% ipython --no-banner

In [1]: import numpy as np

In [2]: from numpy import linalg as LA

In [3]: np.set_printoptions(precision=2, suppress=True, linewidth=100)

In [4]: rnd = lambda a: np.round(a, 2) + 0

In [5]: E = np.array([[-0.4, 0.3, 1.7, 1.0, 0.4],
   ...:     [-1.2, 1.5, 0.5, -1.1, 0.1],
   ...:     [-0.3, 0.6, 0.1, -1.0, -0.5],
   ...:     [0.6, 0.9, 0.9, 0.3, -0.6],
   ...:     [1.1, -1.6, -0.1, 0.1, -1.1],
   ...:     [0.1, -0.1, -0.6, -1.8, -1.6],
   ...:     [0.4, 1.8, -1.3, 0.7, -0.8],
   ...:     [-1.0, -0.1, -0.4, 0.2, 0.6],
   ...:     [-0.3, 0.2, 0.4, -1.3, 0.6],
   ...:     [0.9, -1.2, -0.7, -1.5, -0.4],
   ...:     [0.0, -0.3, 1.3, -1.6, -1.3]])

In [6]: rng = np.random.default_rng(297982)

In [7]: E[:, 4] = -3 * E[:, 1] + 0.02 * rng.normal(size=11)

In [8]: print(rnd(E))
[[-0.4   0.3   1.7   1.   -0.92]
 [-1.2   1.5   0.5  -1.1  -4.52]
 [-0.3   0.6   0.1  -1.   -1.78]
 [ 0.6   0.9   0.9   0.3  -2.69]
 [ 1.1  -1.6  -0.1   0.1   4.81]
 [ 0.1  -0.1  -0.6  -1.8   0.26]
 [ 0.4   1.8  -1.3   0.7  -5.41]
 [-1.   -0.1  -0.4   0.2   0.29]
 [-0.3   0.2   0.4  -1.3  -0.59]
 [ 0.9  -1.2  -0.7  -1.5   3.6 ]
 [ 0.   -0.3   1.3  -1.6   0.89]]

In [9]: def softmax(z):
   ...:     e = np.exp(z - z.max(axis=-1, keepdims=True))
   ...:     return e / e.sum(axis=-1, keepdims=True)
   ...: 

In [10]: rnd(softmax(10 * E[9]))
Out[10]: array([0., 0., 0., 0., 1.])

In [11]: rnd(softmax(E[9] + 4))
Out[11]: array([0.06, 0.01, 0.01, 0.01, 0.91])

In [12]: rnd(softmax(E).sum(axis=1))
Out[12]: array([1., 1., 1., 1., 1., 1., 1., 1., 1., 1., 1.])

In [13]: att = E @ E.T / np.sqrt(5)

In [14]: rnd(softmax(att)[9] @ E)
Out[14]: array([ 1.04, -1.49, -0.26, -0.34,  4.47])

In [15]: A2 = np.c_[E[:, :2] @ np.array([[8, 5], [5, 8]]), np.array([0, 3, 2, 2, 3, 2, 3, 3, 2, 0, 1])]

In [16]: rnd(A2)
Out[16]: 
array([[-1.7,  0.4,  0. ],
       [-2.1,  6. ,  3. ],
       [ 0.6,  3.3,  2. ],
       [ 9.3, 10.2,  2. ],
       [ 0.8, -7.3,  3. ],
       [ 0.3, -0.3,  2. ],
       [12.2, 16.4,  3. ],
       [-8.5, -5.8,  3. ],
       [-1.4,  0.1,  2. ],
       [ 1.2, -5.1,  0. ],
       [-1.5, -2.4,  1. ]])

In [17]: LA.matrix_rank(np.c_[E, A2])
Out[17]: np.int64(6)

In [18]: rnd(LA.norm(LA.qr(E)[0].T @ A2, axis=0) ** 2 / ((A2 ** 2).sum(axis=0) + 1e-12))
Out[18]: array([1. , 1. , 0.3])

In [19]: rnd(LA.lstsq(E, A2[:, 0])[0])
Out[19]: array([8., 5., 0., 0., 0.])

In [20]: LA.matrix_rank(A2)
Out[20]: np.int64(3)

In [21]: data = np.load("case12.npy")

In [22]: data
Out[22]: 
array([[0, 3, 0, 0],
       [3, 1, 1, 0],
       [0, 0, 0, 0]])

In [23]: x = np.array([1, -2, 2, 0])

In [24]: a = np.maximum(data @ x, 0)

In [25]: np.maximum(data @ x, 0) - np.maximum(-data @ x, 0)
Out[25]: array([-6,  3,  0])

In [26]: np.maximum(data @ (3 * x), 0)
Out[26]: array([0, 9, 0])

In [27]: np.flatnonzero(a > 1e-9)
Out[27]: array([1])

In [28]: data * (a > 1e-9)[:, None]
Out[28]: 
array([[0, 0, 0, 0],
       [3, 1, 1, 0],
       [0, 0, 0, 0]])

In [29]: m1 = np.load("layer18.npy")

In [30]: m1
Out[30]: 
array([[-4.93,  5.04,  1.95,  1.88, -1.93],
       [-5.15,  5.01,  2.01,  2.08, -1.91],
       [-4.99,  5.03,  2.07,  1.94, -2.27],
       [-4.87,  5.15,  2.03,  1.89, -2.02],
       [-4.94,  4.75,  1.93,  1.92, -2.09],
       [-5.16,  4.97,  1.76,  1.97, -1.87],
       [-5.01,  5.09,  1.96,  1.95, -1.96],
       [-5.04,  5.  ,  1.99,  2.02, -2.15],
       [ 2.13,  3.09,  0.07, -0.91, -2.1 ],
       [ 2.01,  3.02,  0.04, -1.05, -2.1 ],
       [ 2.04,  2.87, -0.01, -0.96, -2.05],
       [ 1.96,  3.21, -0.01, -0.97, -2.21],
       [ 2.16,  3.13, -0.15, -1.  , -2.1 ],
       [ 2.01,  2.82, -0.18, -1.13, -2.17],
       [ 1.96,  2.96,  0.07, -0.9 , -2.11],
       [ 2.2 ,  3.03,  0.1 , -1.01, -2.03],
       [ 3.93,  5.09, -4.02,  1.04, -2.05],
       [ 3.91,  4.88, -4.06,  1.05, -1.99],
       [ 4.04,  5.08, -4.01,  1.14, -1.99],
       [ 3.96,  4.9 , -3.89,  0.94, -1.81],
       [ 4.03,  4.93, -4.  ,  1.12, -2.01],
       [ 3.96,  5.11, -4.09,  1.01, -1.99],
       [ 3.93,  5.03, -4.02,  0.98, -1.97],
       [ 4.17,  5.03, -3.82,  0.93, -1.95]])

In [31]: Ac = (m1 - m1.mean(axis=0)) / m1.std(axis=0)

In [32]: print(rnd(Ac.std(axis=0)))
[1. 1. 1. 1. 1.]

In [33]: b = LA.lstsq(np.delete(Ac, 1, axis=1), Ac[:, 1])[0]

In [34]: np.abs(b).argmax()
Out[34]: np.int64(2)
